In [1]: import numpy as np

In [2]: from numpy import linalg as LA

In [3]: np.set_printoptions(precision=1, suppress=True, linewidth=100, legacy="1.25")

In [4]: rd = lambda a: np.round(a, 1) + 0

In [5]: m1 = np.loadtxt("w.csv", delimiter=",")

In [6]: m1
Out[6]: 
array([[ 10., -12.,  -2.,   7.,   2.],
       [-12.,  22.,   2.,   3.,   0.],
       [ -2.,   2.,   3.,  -2.,   5.],
       [  7.,   3.,  -2.,  22.,   5.],
       [  2.,   0.,   5.,   5.,  13.]])

In [7]: rng = np.random.default_rng(8091)

In [8]: labels = rng.permutation(5)

In [9]: labels
Out[9]: array([1, 2, 0, 3, 4])

In [10]: other = m1[labels][:, labels]

In [11]: rd(np.sort(np.abs(LA.eigvals(other))))
Out[11]: array([ 0. ,  0. , 13.7, 26.1, 30.2])

In [12]: np.diag(other)
Out[12]: array([22.,  3., 10., 22., 13.])

In [13]: np.trace(other)
Out[13]: 70.0

In [14]: other = np.array([[2, -1], [-2, 2], [0, 0], [1, 0], [1, 1]])

In [15]: np.einsum("ij,ij->i", m1, m1)
Out[15]: array([301., 641.,  46., 571., 223.])

In [16]: np.einsum("ij->j", m1)
Out[16]: array([ 5., 15.,  6., 35., 25.])

In [17]: np.einsum("ik,kj->ij", m1, other)
Out[17]: 
array([[ 53., -32.],
       [-65.,  56.],
       [ -5.,  11.],
       [ 35.,   4.],
       [ 22.,  11.]])

In [18]: np.vstack([m1, other.T]).shape
Out[18]: (7, 5)

In [19]: m1 @ other
Out[19]: 
array([[ 53., -32.],
       [-65.,  56.],
       [ -5.,  11.],
       [ 35.,   4.],
       [ 22.,  11.]])

In [20]: LA.matrix_rank(m1 @ other)
Out[20]: 2

In [21]: other = np.array([[-2]])

In [22]: Z = np.array([[-2, 0], [2, 2]])

In [23]: A = np.block([[other, np.zeros((1, 2))], [np.zeros((2, 1)), Z]])

In [24]: A
Out[24]: 
array([[-2.,  0.,  0.],
       [ 0., -2.,  0.],
       [ 0.,  2.,  2.]])

In [25]: # triangular: eigenvalues sit on the diagonal

In [26]: u = np.array([0, 1])

In [27]: np.polyval(u, A[2])
Out[27]: array([1., 1., 1.])

In [28]: np.array([np.convolve(row, u, "same") for row in A])
Out[28]: 
array([[ 0., -2.,  0.],
       [ 0.,  0., -2.],
       [ 0.,  0.,  2.]])

In [29]: np.convolve(A[2], u)
Out[29]: array([0., 0., 2., 2.])

In [30]: q = A.astype(float).copy()

In [31]: for j in range(3):
    ...:     q[:, j] -= q[:, :j] @ (q[:, :j].T @ q[:, j])
    ...:     q[:, j] /= LA.norm(q[:, j])
    ...: 

In [32]: rd(q.T @ A)
Out[32]: 
array([[2. , 0. , 0. ],
       [0. , 2.8, 1.4],
       [0. , 0. , 1.4]])

In [33]: rd(np.sort(LA.eigvals(A).real))
Out[33]: array([-2., -2.,  2.])

In [34]: (A != 0).astype(int)
Out[34]: 
array([[1, 0, 0],
       [0, 1, 0],
       [0, 1, 1]])

In [35]: rd(LA.det(A))
Out[35]: 8.0

In [36]: (LA.matrix_power((A != 0) + (A.T != 0) + np.eye(3), 3) > 0).astype(int)
Out[36]: 
array([[1, 0, 0],
       [0, 1, 1],
       [0, 1, 1]])

In [37]: np.flatnonzero(LA.matrix_power((A != 0) + (A.T != 0) + np.eye(3), 3)[2])
Out[37]: array([1, 2])

In [38]: labels = rng.permutation(3)

In [39]: labels
Out[39]: array([0, 2, 1])

In [40]: other = A[labels][:, labels]

In [41]: other
Out[41]: 
array([[-2.,  0.,  0.],
       [ 0.,  2.,  2.],
       [ 0.,  0., -2.]])

In [42]: np.trace(other)
Out[42]: -2.0

In [43]: rd(np.sort(np.abs(LA.eigvals(other))))
Out[43]: array([2., 2., 2.])

In [44]: np.diag(other)
Out[44]: array([-2.,  2., -2.])

In [45]: np.allclose(other, A)
Out[45]: False
